In [1]: import numpy as np

In [2]: np.set_printoptions(precision=2, suppress=True, linewidth=160)

In [3]: J = np.loadtxt("case14.csv", delimiter=",")

In [4]: J
Out[4]: 
array([[  1.,  -3.,   9., -27.],
       [  1.,  -2.,   4.,  -8.],
       [  1.,  -1.,   1.,  -1.],
       [  1.,   0.,   0.,   0.],
       [  1.,   1.,   1.,   1.]])

In [5]: rng = np.random.default_rng(471)

In [6]: idx = rng.permutation(4)

In [7]: M2 = J[:, idx] * rng.choice([-1, 1], 4)

In [8]: M2
Out[8]: 
array([[ 3.,  9., -1., 27.],
       [ 2.,  4., -1.,  8.],
       [ 1.,  1., -1.,  1.],
       [-0.,  0., -1., -0.],
       [-1.,  1., -1., -1.]])

In [9]: Uu, _, Vt = np.linalg.svd(J.T @ M2)

In [10]: idx
Out[10]: array([1, 2, 0, 3])

In [11]: np.round(np.linalg.lstsq(J, M2)[0], 2) + 0
Out[11]: 
array([[ 0.,  0., -1.,  0.],
       [-1.,  0.,  0.,  0.],
       [ 0.,  1.,  0.,  0.],
       [ 0.,  0.,  0., -1.]])

In [12]: Uu, s, Vt = np.linalg.svd(J)

In [13]: np.argmax(s[:-1] / (s[1:] + 1e-6)) + 1
Out[13]: np.int64(1)

In [14]: M2 = Uu[:, :1] @ np.diag(s[:1]) @ Vt[:1]

In [15]: np.round(np.abs(J - M2).max(), 2)
Out[15]: np.float64(1.22)

In [16]: round(float(np.linalg.norm(J - M2) / np.linalg.norm(J)), 2)
Out[16]: 0.1

In [17]: X = np.load("test0.npy")

In [18]: X
Out[18]: 
array([[ 1,  1,  1,  1,  1,  1,  1,  1],
       [ 1, -1,  1, -1, -1,  1, -1,  1],
       [ 1,  1, -1, -1,  1,  1, -1, -1]])

In [19]: u = np.array([3, 1])

In [20]: np.array([np.convolve(row, u, "same") for row in X])
Out[20]: 
array([[ 3,  4,  4,  4,  4,  4,  4,  4],
       [ 3, -2,  2, -2, -4,  2, -2,  2],
       [ 3,  4, -2, -4,  2,  4, -2, -4]])

In [21]: np.cross(X[2, :3], X[1, :3])
Out[21]: array([ 0, -2, -2])

In [22]: np.polyval(u, X[2])
Out[22]: array([ 4,  4, -2, -2,  4,  4, -2, -2])

In [23]: theta = np.radians(45)

In [24]: r_ = np.eye(8)

In [25]: r_[2, 2] = r_[1, 1] = np.cos(theta)

In [26]: r_[2, 1], r_[1, 2] = -np.sin(theta), np.sin(theta)

In [27]: r_
Out[27]: 
array([[ 1.  ,  0.  ,  0.  ,  0.  ,  0.  ,  0.  ,  0.  ,  0.  ],
       [ 0.  ,  0.71,  0.71,  0.  ,  0.  ,  0.  ,  0.  ,  0.  ],
       [ 0.  , -0.71,  0.71,  0.  ,  0.  ,  0.  ,  0.  ,  0.  ],
       [ 0.  ,  0.  ,  0.  ,  1.  ,  0.  ,  0.  ,  0.  ,  0.  ],
       [ 0.  ,  0.  ,  0.  ,  0.  ,  1.  ,  0.  ,  0.  ,  0.  ],
       [ 0.  ,  0.  ,  0.  ,  0.  ,  0.  ,  1.  ,  0.  ,  0.  ],
       [ 0.  ,  0.  ,  0.  ,  0.  ,  0.  ,  0.  ,  1.  ,  0.  ],
       [ 0.  ,  0.  ,  0.  ,  0.  ,  0.  ,  0.  ,  0.  ,  1.  ]])

In [28]: M2 = X @ r_.T

In [29]: np.linalg.svd(X, compute_uv=False), np.linalg.svd(M2, compute_uv=False)
Out[29]: (array([2.83, 2.83, 2.83]), array([2.83, 2.83, 2.83]))

In [30]: round(np.linalg.det(r_), 2), round(np.trace(r_), 2)
Out[30]: (np.float64(1.0), np.float64(7.41))

In [31]: M2.round(2) + 0
Out[31]: 
array([[ 1.  ,  1.41,  0.  ,  1.  ,  1.  ,  1.  ,  1.  ,  1.  ],
       [ 1.  ,  0.  ,  1.41, -1.  , -1.  ,  1.  , -1.  ,  1.  ],
       [ 1.  ,  0.  , -1.41, -1.  ,  1.  ,  1.  , -1.  , -1.  ]])

In [32]: T = np.stack([r_, -3 * r_, r_[::-1]])

In [33]: np.einsum("bij,cij->bc", T, T)
Out[33]: 
array([[  8., -24.,   0.],
       [-24.,  72.,   0.],
       [  0.,   0.,   8.]])

In [34]: np.linalg.matrix_rank(T)
Out[34]: array([8, 8, 8])

In [35]: np.linalg.norm(T, axis=(1, 2))
Out[35]: array([2.83, 8.49, 2.83])

In [36]: np.linalg.matrix_rank(T.reshape(3, -1))
Out[36]: np.int64(2)

In [37]: (T @ r_.T).shape
Out[37]: (3, 8, 8)

In [38]: round(np.linalg.norm(X, 1), 2), np.round(np.linalg.norm(X, np.inf), 2)
Out[38]: (np.float64(3.0), np.float64(8.0))

In [39]: round(np.linalg.norm(X[2] - X[0]), 2)
Out[39]: np.float64(4.0)

In [40]: np.round(np.linalg.norm(X) ** 2 / np.linalg.norm(X, 2) ** 2, 2)
Out[40]: np.float64(3.0)

In [41]: np.linalg.norm(X, axis=1)
Out[41]: array([2.83, 2.83, 2.83])

In [42]: np.linalg.norm(X, axis=1).argmax()
Out[42]: np.int64(0)

In [43]: round(np.linalg.norm(X, 2), 2)
Out[43]: np.float64(2.83)

In [44]: np.round(np.linalg.norm(X[2], 1), 2), round(np.linalg.norm(X[2], np.inf), 2)
Out[44]: (np.float64(8.0), np.float64(1.0))

In [45]: A = np.loadtxt("data.csv", delimiter=",")

In [46]: A
Out[46]: 
array([[ 15.,   0.,   6., -18.,   0.],
       [  0.,   0.,   0.,   0.,   0.],
       [ -5.,   0.,  -2.,   6.,   0.],
       [  0.,   0.,   0.,   0.,   0.]])

In [47]: r = np.linalg.matrix_rank(A)

In [48]: r
Out[48]: np.int64(1)

In [49]: null = np.linalg.svd(A)[2][r:].T

In [50]: np.linalg.matrix_rank(A.T @ A), np.linalg.matrix_rank(A @ A.T)
Out[50]: (np.int64(1), np.int64(1))

In [51]: np.round(null @ null.T, 2) + 0
Out[51]: 
array([[ 0.62,  0.  , -0.15,  0.46,  0.  ],
       [ 0.  ,  1.  ,  0.  ,  0.  ,  0.  ],
       [-0.15,  0.  ,  0.94,  0.18,  0.  ],
       [ 0.46,  0.  ,  0.18,  0.45,  0.  ],
       [ 0.  ,  0.  ,  0.  ,  0.  ,  1.  ]])

In [52]: [int(np.linalg.matrix_rank(A[:, :j + 1])) for j in range(5)]
Out[52]: [1, 1, 1, 1, 1]

In [53]: [int(np.linalg.matrix_rank(np.delete(A, i, axis=0))) for i in range(4)]
Out[53]: [1, 1, 1, 1]

In [54]: np.allclose(A @ null, 0)
Out[54]: True

In [55]: [int(np.linalg.matrix_rank(A[:i])) for i in range(1, len(A) + 1)]
Out[55]: [1, 1, 1, 1]

In [56]: np.linalg.matrix_rank(A, rtol=0.1)
Out[56]: np.int64(1)

In [57]: [round(float(x), 2) for x in np.linalg.svd(A, compute_uv=False)[:3]]
Out[57]: [25.5, 0.0, 0.0]

In [58]: K = np.loadtxt("dump.csv", delimiter=",")

In [59]: K
Out[59]: 
array([[-0.96,  2.96,  1.99,  0.51, -4.21,  3.12,  4.66],
       [-1.02,  3.1 ,  1.63,  0.68, -3.21,  2.96,  5.04],
       [-1.38,  2.66,  2.  ,  0.78, -3.84,  2.88,  5.14],
       [-1.  ,  2.68,  1.4 ,  1.1 , -3.81,  3.23,  5.33],
       [-0.88,  3.14,  1.78,  0.96, -4.53,  2.99,  5.15],
       [-0.73,  2.83,  2.14,  1.04, -4.12,  2.9 ,  4.95],
       [ 0.85, -1.42, -2.45,  2.72, -5.2 ,  2.26,  2.16],
       [ 1.01, -0.68, -3.3 ,  1.87, -4.7 ,  3.31,  2.17],
       [ 0.92, -1.26, -2.95,  2.03, -4.49,  3.17,  2.2 ],
       [ 1.09, -1.15, -2.65,  2.19, -4.86,  2.6 ,  2.22],
       [ 0.51, -0.86, -3.18,  1.9 , -5.07,  3.15,  2.12],
       [ 1.  , -0.71, -3.31,  1.86, -4.79,  3.24,  1.6 ],
       [-3.95, -3.93, -3.37,  0.77, -2.19,  4.09,  4.93],
       [-4.58, -3.82, -3.58,  1.35, -2.36,  3.55,  4.9 ],
       [-3.78, -3.7 , -2.79,  0.53, -2.35,  3.9 ,  4.94],
       [-3.71, -4.44, -2.73,  0.69, -1.9 ,  3.9 ,  5.28],
       [-4.19, -4.22, -3.31,  0.78, -1.61,  3.93,  5.13],
       [-4.31, -3.94, -2.92,  1.53, -2.26,  3.9 ,  5.26]])

In [60]: round(np.linalg.norm(K) ** 2 / np.linalg.norm(K, 2) ** 2, 2)
Out[60]: np.float64(1.43)

In [61]: np.linalg.norm(K, axis=1).argmax()
Out[61]: np.int64(17)

In [62]: round(float(K[2] @ K[15]), 2)
Out[62]: 34.05

In [63]: np.linalg.norm(K, axis=0)
Out[63]: array([10.58, 12.41, 11.53,  6.13, 16.23, 14.08, 18.27])

In [64]: round(np.linalg.norm(K[2], 1), 2), np.round(np.linalg.norm(K[2], np.inf), 2)
Out[64]: (np.float64(18.68), np.float64(5.14))

In [65]: round(float(np.linalg.norm(K, 2)), 2)
Out[65]: 29.32

In [66]: x = np.array([-1, -3, -3, -1, -3, -2, 1])

In [67]: h = np.maximum(K @ x, 0)

In [68]: np.tanh(K @ x)
Out[68]: array([-1.  , -1.  , -0.99, -0.97, -0.97, -1.  ,  1.  ,  1.  ,  1.  ,  1.  ,  1.  ,  1.  ,  1.  ,  1.  ,  1.  ,  1.  ,  1.  ,  1.  ])

In [69]: np.flatnonzero(h > 1e-9)
Out[69]: array([ 6,  7,  8,  9, 10, 11, 12, 13, 14, 15, 16, 17])

In [70]: idx = K[:, 4] > np.median(K[:, 4])

In [71]: u = K[idx].mean(axis=0) - K[~idx].mean(axis=0)

In [72]: round(float((((K - K.mean(axis=0)) @ u > 0) == idx).mean()), 2)
Out[72]: 0.83

In [73]: np.argsort(-np.abs(u).round(6), kind="stable")
Out[73]: array([0, 6, 1, 4, 3, 5, 2])

In [74]: idx.astype(int)
Out[74]: array([0, 1, 1, 1, 0, 0, 0, 0, 0, 0, 0, 0, 1, 1, 1, 1, 1, 1])

In [75]: F = np.loadtxt("x.csv", delimiter=",")

In [76]: F
Out[76]: 
array([[ 1.,  0.,  0.,  0.,  0.,  0.],
       [ 3.,  1.,  0.,  0.,  0.,  0.],
       [ 2.,  0.,  1.,  0.,  0.,  0.],
       [-1.,  0., -1.,  1.,  0.,  0.],
       [-1., -2., -2., -2.,  1.,  0.],
       [ 4., -5., -3.,  1.,  5.,  1.]])

In [77]: theta = np.radians(90)

In [78]: r_ = np.eye(5)

In [79]: r_[3, 3] = r_[1, 1] = np.cos(theta)

In [80]: r_[3, 1], r_[1, 3] = -np.sin(theta), np.sin(theta)

In [81]: r_.round(2) + 0
Out[81]: 
array([[ 1.,  0.,  0.,  0.,  0.],
       [ 0.,  0.,  0.,  1.,  0.],
       [ 0.,  0.,  1.,  0.,  0.],
       [ 0., -1.,  0.,  0.,  0.],
       [ 0.,  0.,  0.,  0.,  1.]])

In [82]: M2 = A @ r_.T

In [83]: np.abs(M2 - A).max(axis=0)
Out[83]: array([ 0., 18.,  0., 18.,  0.])

In [84]: np.allclose(np.linalg.norm(A, axis=1), np.linalg.norm(M2, axis=1))
Out[84]: True

In [85]: np.allclose(A @ A.T, M2 @ M2.T)
Out[85]: True

In [86]: M2 = F[0, 0] * F[1:] - np.outer(F[1:, 0], F[0])

In [87]: M2
Out[87]: 
array([[ 0.,  1.,  0.,  0.,  0.,  0.],
       [ 0.,  0.,  1.,  0.,  0.,  0.],
       [ 0.,  0., -1.,  1.,  0.,  0.],
       [ 0., -2., -2., -2.,  1.,  0.],
       [ 0., -5., -3.,  1.,  5.,  1.]])

In [88]: np.flatnonzero(~M2.round(6).any(axis=1))
Out[88]: array([], dtype=int64)

In [89]: np.linalg.matrix_rank(M2), np.linalg.matrix_rank(F)
Out[89]: (np.int64(5), np.int64(6))
